$ python3 -q
>>> import numpy as np
>>> np.set_printoptions(suppress=True, linewidth=100)
>>> tidy = lambda a: np.round(a, 3) + 0
>>> data = np.load("out6.npy")
>>> tidy(data)
array([[-0.535, -0.612, -0.309],
       [ 0.267, -0.192, -0.435],
       [ 0.321, -0.287, -0.538],
       [ 0.214, -0.696,  0.64 ],
       [-0.107, -0.13 , -0.122],
       [ 0.695, -0.07 , -0.038]])
>>> O, Rm = np.linalg.qr(data)
>>> np.allclose(Rm.T @ Rm, data.T @ data)
True
>>> tidy(np.trace(O @ O.T))
np.float64(3.0)
>>> tidy(np.abs(np.diag(Rm)))
array([1., 1., 1.])
>>> tidy(O)
array([[-0.535, -0.612, -0.309],
       [ 0.267, -0.192, -0.435],
       [ 0.321, -0.287, -0.538],
       [ 0.214, -0.696,  0.64 ],
       [-0.107, -0.13 , -0.122],
       [ 0.695, -0.07 , -0.038]])
>>> M2 = data / np.linalg.norm(data, axis=1, keepdims=True)
>>> G = M2 @ M2.T
>>> tidy(np.degrees(np.arccos(np.clip(G[0, 4], -1, 1))))
np.float64(15.055)
>>> T = np.stack([data, 5 * data, data[::-1]])
>>> tidy(np.einsum("bij,cij->bc", T, T))
array([[ 3.   , 15.   , -0.687],
       [15.   , 75.   , -3.435],
       [-0.687, -3.435,  3.   ]])
>>> (T @ data.T).shape
(3, 6, 6)
>>> tidy(np.linalg.norm(T, axis=(1, 2)))
array([1.732, 8.66 , 1.732])
>>> u, g = data[5], data[1]
>>> tidy(u @ g)
np.float64(0.216)
>>> p = (u @ g) / (u @ u) * u
>>> tidy(np.outer(u, g))
array([[ 0.186, -0.134, -0.303],
       [-0.019,  0.013,  0.03 ],
       [-0.01 ,  0.007,  0.016]])
>>> tidy((g - p) @ u)
np.float64(0.0)
>>> tidy(p)
array([ 0.306, -0.031, -0.017])
>>> M = np.load("test13.npy")
>>> M
array([[1.   , 0.9  , 0.81 , 0.729, 0.656, 0.59 ],
       [0.9  , 1.   , 0.9  , 0.81 , 0.729, 0.656],
       [0.81 , 0.9  , 1.   , 0.9  , 0.81 , 0.729],
       [0.729, 0.81 , 0.9  , 1.   , 0.9  , 0.81 ],
       [0.656, 0.729, 0.81 , 0.9  , 1.   , 0.9  ],
       [0.59 , 0.656, 0.729, 0.81 , 0.9  , 1.   ]])
>>> evals, V = np.linalg.eigh(M)
>>> x = np.array([-4, -5, -3, 3, -2, -5])
>>> tidy(V * np.maximum(evals, 0) @ V.T)
array([[1.   , 0.9  , 0.81 , 0.729, 0.656, 0.59 ],
       [0.9  , 1.   , 0.9  , 0.81 , 0.729, 0.656],
       [0.81 , 0.9  , 1.   , 0.9  , 0.81 , 0.729],
       [0.729, 0.81 , 0.9  , 1.   , 0.9  , 0.81 ],
       [0.656, 0.729, 0.81 , 0.9  , 1.   , 0.9  ],
       [0.59 , 0.656, 0.729, 0.81 , 0.9  , 1.   ]])
>>> tidy(np.linalg.eigvalsh(M[1:, 1:]))
array([0.058, 0.079, 0.146, 0.455, 4.262])
